$ python -q
>>> import numpy as np
>>> from numpy import linalg as LA
>>> np.set_printoptions(precision=3, suppress=True, linewidth=100)
>>> def rnd(a):
...     return np.round(a, 3) + 0
... 
>>> arr = np.loadtxt("arr.csv", delimiter=",")
>>> arr
array([[3., 2., 0., 0., 0., 0., 0., 2., 2.],
       [1., 1., 0., 0., 0., 0., 1., 1., 0.],
       [0., 0., 3., 1., 3., 0., 0., 0., 0.],
       [0., 0., 0., 0., 1., 1., 0., 0., 0.],
       [0., 0., 1., 3., 0., 3., 0., 0., 0.],
       [0., 0., 2., 0., 2., 1., 0., 0., 0.],
       [2., 0., 0., 0., 0., 0., 0., 0., 2.],
       [2., 2., 0., 0., 0., 0., 2., 1., 1.],
       [1., 2., 0., 0., 0., 0., 3., 3., 2.]])
>>> # 2 blocks once reordered
>>> gram = arr.T @ arr
>>> LA.matrix_rank(gram)
np.int64(9)
>>> (arr @ arr.T).shape
(9, 9)
>>> gram
array([[19., 13.,  0.,  0.,  0.,  0.,  8., 12., 14.],
       [13., 13.,  0.,  0.,  0.,  0., 11., 13., 10.],
       [ 0.,  0., 14.,  6., 13.,  5.,  0.,  0.,  0.],
       [ 0.,  0.,  6., 10.,  3.,  9.,  0.,  0.,  0.],
       [ 0.,  0., 13.,  3., 14.,  3.,  0.,  0.,  0.],
       [ 0.,  0.,  5.,  9.,  3., 11.,  0.,  0.,  0.],
       [ 8., 11.,  0.,  0.,  0.,  0., 14., 12.,  8.],
       [12., 13.,  0.,  0.,  0.,  0., 12., 15., 11.],
       [14., 10.,  0.,  0.,  0.,  0.,  8., 11., 13.]])
>>> rnd(LA.svd(arr, compute_uv=False) ** 2)
array([59.997, 32.601, 14.316,  9.79 ,  2.285,  1.792,  1.774,  0.309,  0.135])
>>> rng = np.random.default_rng(468986)
>>> labels = rng.permutation(9)
>>> labels
array([7, 1, 3, 0, 2, 6, 4, 5, 8])
>>> other = arr[labels][:, labels]
>>> rnd(LA.det(other)), rnd(LA.det(arr[labels]))
(np.float64(288.0), np.float64(288.0))
>>> rnd(np.sort(np.abs(LA.eigvals(arr))))
array([0.468, 1.119, 1.119, 1.59 , 1.81 , 1.81 , 2.312, 5.527, 7.385])
>>> arr @ arr
array([[17., 16.,  0.,  0.,  0.,  0., 12., 16., 12.],
       [ 8.,  5.,  0.,  0.,  0.,  0.,  3.,  4.,  5.],
       [ 0.,  0., 12., 12., 10., 10.,  0.,  0.,  0.],
       [ 0.,  0.,  3.,  3.,  2.,  4.,  0.,  0.,  0.],
       [ 0.,  0.,  9.,  1., 12.,  6.,  0.,  0.,  0.],
       [ 0.,  0., 10.,  8.,  8.,  7.,  0.,  0.,  0.],
       [ 8.,  8.,  0.,  0.,  0.,  0.,  6., 10.,  8.],
       [15., 10.,  0.,  0.,  0.,  0.,  7., 10., 11.],
       [19., 14.,  0.,  0.,  0.,  0., 14., 13., 15.]])
>>> (arr + arr.T) / 2
array([[3. , 1.5, 0. , 0. , 0. , 0. , 1. , 2. , 1.5],
       [1.5, 1. , 0. , 0. , 0. , 0. , 0.5, 1.5, 1. ],
       [0. , 0. , 3. , 0.5, 2. , 1. , 0. , 0. , 0. ],
       [0. , 0. , 0.5, 0. , 2. , 0.5, 0. , 0. , 0. ],
       [0. , 0. , 2. , 2. , 0. , 2.5, 0. , 0. , 0. ],
       [0. , 0. , 1. , 0.5, 2.5, 1. , 0. , 0. , 0. ],
       [1. , 0.5, 0. , 0. , 0. , 0. , 0. , 1. , 2.5],
       [2. , 1.5, 0. , 0. , 0. , 0. , 1. , 1. , 2. ],
       [1.5, 1. , 0. , 0. , 0. , 0. , 2.5, 2. , 2. ]])
>>> rnd(np.abs(LA.eigvals(arr)).max())
np.float64(7.385)
>>> other = LA.inv(arr)
>>> rnd(LA.inv(other))
array([[3., 2., 0., 0., 0., 0., 0., 2., 2.],
       [1., 1., 0., 0., 0., 0., 1., 1., 0.],
       [0., 0., 3., 1., 3., 0., 0., 0., 0.],
       [0., 0., 0., 0., 1., 1., 0., 0., 0.],
       [0., 0., 1., 3., 0., 3., 0., 0., 0.],
       [0., 0., 2., 0., 2., 1., 0., 0., 0.],
       [2., 0., 0., 0., 0., 0., 0., 0., 2.],
       [2., 2., 0., 0., 0., 0., 2., 1., 1.],
       [1., 2., 0., 0., 0., 0., 3., 3., 2.]])
>>> np.allclose(other, arr.T)
False
>>> F = 4 * np.eye(4) + np.ones((4, 4))
>>> F
array([[5., 1., 1., 1.],
       [1., 5., 1., 1.],
       [1., 1., 5., 1.],
       [1., 1., 1., 5.]])
>>> # equal to its transpose
>>> other = F[0, 0] * F[1:] - np.outer(F[1:, 0], F[0])
>>> other
array([[ 0., 24.,  4.,  4.],
       [ 0.,  4., 24.,  4.],
       [ 0.,  4.,  4., 24.]])
>>> np.flatnonzero(~other.round(6).any(axis=1))
array([], dtype=int64)
>>> F[:, 0] / F[0, 0]
array([1. , 0.2, 0.2, 0.2])
>>> LA.matrix_rank(other), LA.matrix_rank(F)
(np.int64(3), np.int64(4))
>>> other = F + rng.integers(-2, 3, (4, 1)) @ rng.integers(-2, 3, (1, 4))
>>> other
array([[ 3.,  5., -3.,  1.],
       [ 2.,  3.,  3.,  1.],
       [ 1.,  1.,  5.,  1.],
       [-1.,  5., -3.,  5.]])
>>> other - F
array([[-2.,  4., -4.,  0.],
       [ 1., -2.,  2.,  0.],
       [ 0.,  0.,  0.,  0.],
       [-2.,  4., -4.,  0.]])
>>> rnd(LA.svd(other - F, compute_uv=False))
array([9., 0., 0., 0.])
>>> np.abs(other - F).sum(axis=1)
array([10.,  5.,  0., 10.])
>>> Lm = LA.cholesky(F)
>>> rnd(np.diag(Lm) ** 2)
array([5.   , 4.8  , 4.667, 4.571])
>>> F / np.sqrt(np.outer(np.diag(F), np.diag(F)))
array([[1. , 0.2, 0.2, 0.2],
       [0.2, 1. , 0.2, 0.2],
       [0.2, 0.2, 1. , 0.2],
       [0.2, 0.2, 0.2, 1. ]])
>>> rnd(Lm @ Lm.T)
array([[5., 1., 1., 1.],
       [1., 5., 1., 1.],
       [1., 1., 5., 1.],
       [1., 1., 1., 5.]])
>>> other = LA.invert(F)
Traceback (most recent call last):
  File "<python-input-41>", line 1, in <module>
    other = LA.invert(F)
            ^^^^^^^^^
AttributeError: module 'numpy.linalg' has no attribute 'invert'
>>> other = LA.inv(F)
>>> (np.abs(other) > 1e-9).astype(int)
array([[1, 1, 1, 1],
       [1, 1, 1, 1],
       [1, 1, 1, 1],
       [1, 1, 1, 1]])
>>> rnd(LA.slogdet(F)[0])
np.float64(1.0)
>>> rnd(LA.det(F) * LA.det(other))
np.float64(1.0)
>>> rnd(LA.det(F) * other)
array([[112., -16., -16., -16.],
       [-16., 112., -16., -16.],
       [-16., -16., 112., -16.],
       [-16., -16., -16., 112.]])
>>> rnd(LA.cond(F))
np.float64(2.0)
>>> rnd(other)
array([[ 0.219, -0.031, -0.031, -0.031],
       [-0.031,  0.219, -0.031, -0.031],
       [-0.031, -0.031,  0.219, -0.031],
       [-0.031, -0.031, -0.031,  0.219]])
>>> evals, evecs = LA.eigh(other)
>>> x = np.array([-5, 2, 1, -4])
>>> rnd(np.abs(other).sum(axis=1).max()), np.abs(evals).max()
(np.float64(0.312), np.float64(0.25))
>>> x @ other @ x
np.float64(10.375)
>>> rnd(evecs * np.sqrt(evals) @ evecs.T)
array([[ 0.463, -0.037, -0.037, -0.037],
       [-0.037,  0.463, -0.037, -0.037],
       [-0.037, -0.037,  0.463, -0.037],
       [-0.037, -0.037, -0.037,  0.463]])
